>>> import numpy as np
>>> import numpy.linalg as la
>>> np.set_printoptions(precision=2, suppress=True, linewidth=140)
>>> J = np.minimum.outer(np.arange(1, 13), np.arange(1, 13)) * -2
>>> print(J)
[[ -2  -2  -2  -2  -2  -2  -2  -2  -2  -2  -2  -2]
 [ -2  -4  -4  -4  -4  -4  -4  -4  -4  -4  -4  -4]
 [ -2  -4  -6  -6  -6  -6  -6  -6  -6  -6  -6  -6]
 [ -2  -4  -6  -8  -8  -8  -8  -8  -8  -8  -8  -8]
 [ -2  -4  -6  -8 -10 -10 -10 -10 -10 -10 -10 -10]
 [ -2  -4  -6  -8 -10 -12 -12 -12 -12 -12 -12 -12]
 [ -2  -4  -6  -8 -10 -12 -14 -14 -14 -14 -14 -14]
 [ -2  -4  -6  -8 -10 -12 -14 -16 -16 -16 -16 -16]
 [ -2  -4  -6  -8 -10 -12 -14 -16 -18 -18 -18 -18]
 [ -2  -4  -6  -8 -10 -12 -14 -16 -18 -20 -20 -20]
 [ -2  -4  -6  -8 -10 -12 -14 -16 -18 -20 -22 -22]
 [ -2  -4  -6  -8 -10 -12 -14 -16 -18 -20 -22 -24]]
>>> vec = np.array([3, 3, -3, 0, -2, 0, 2, -3, 0, 3, -1, -2])
>>> print(np.sign((J @ vec).round(6)))
[0 1 1 1 1 1 1 1 1 1 1 1]
>>> print((J * vec).sum(axis=1))
[ 0  6 18 24 30 32 34 40 40 40 46 50]
>>> print((J @ vec).argmax())
11
>>> M2 = la.inv(J)
>>> print(la.det(J) * M2)
[[-4096.  2048.    -0.    -0.    -0.    -0.    -0.    -0.    -0.    -0.    -0.    -0.]
 [ 2048. -4096.  2048.    -0.    -0.    -0.    -0.    -0.    -0.    -0.    -0.    -0.]
 [   -0.  2048. -4096.  2048.    -0.    -0.    -0.    -0.    -0.    -0.    -0.    -0.]
 [   -0.    -0.  2048. -4096.  2048.    -0.    -0.    -0.    -0.    -0.    -0.    -0.]
 [   -0.    -0.    -0.  2048. -4096.  2048.    -0.    -0.    -0.    -0.    -0.    -0.]
 [   -0.    -0.    -0.    -0.  2048. -4096.  2048.    -0.    -0.    -0.    -0.    -0.]
 [   -0.    -0.    -0.    -0.    -0.  2048. -4096.  2048.    -0.    -0.    -0.    -0.]
 [   -0.    -0.    -0.    -0.    -0.    -0.  2048. -4096.  2048.    -0.    -0.    -0.]
 [   -0.    -0.    -0.    -0.    -0.    -0.    -0.  2048. -4096.  2048.    -0.    -0.]
 [   -0.    -0.    -0.    -0.    -0.    -0.    -0.    -0.  2048. -4096.  2048.    -0.]
 [   -0.    -0.    -0.    -0.    -0.    -0.    -0.    -0.    -0.  2048. -4096.  2048.]
 [   -0.    -0.    -0.    -0.    -0.    -0.    -0.    -0.    -0.    -0.  2048. -2048.]]
>>> print(round(la.cond(J), 2))
249.65
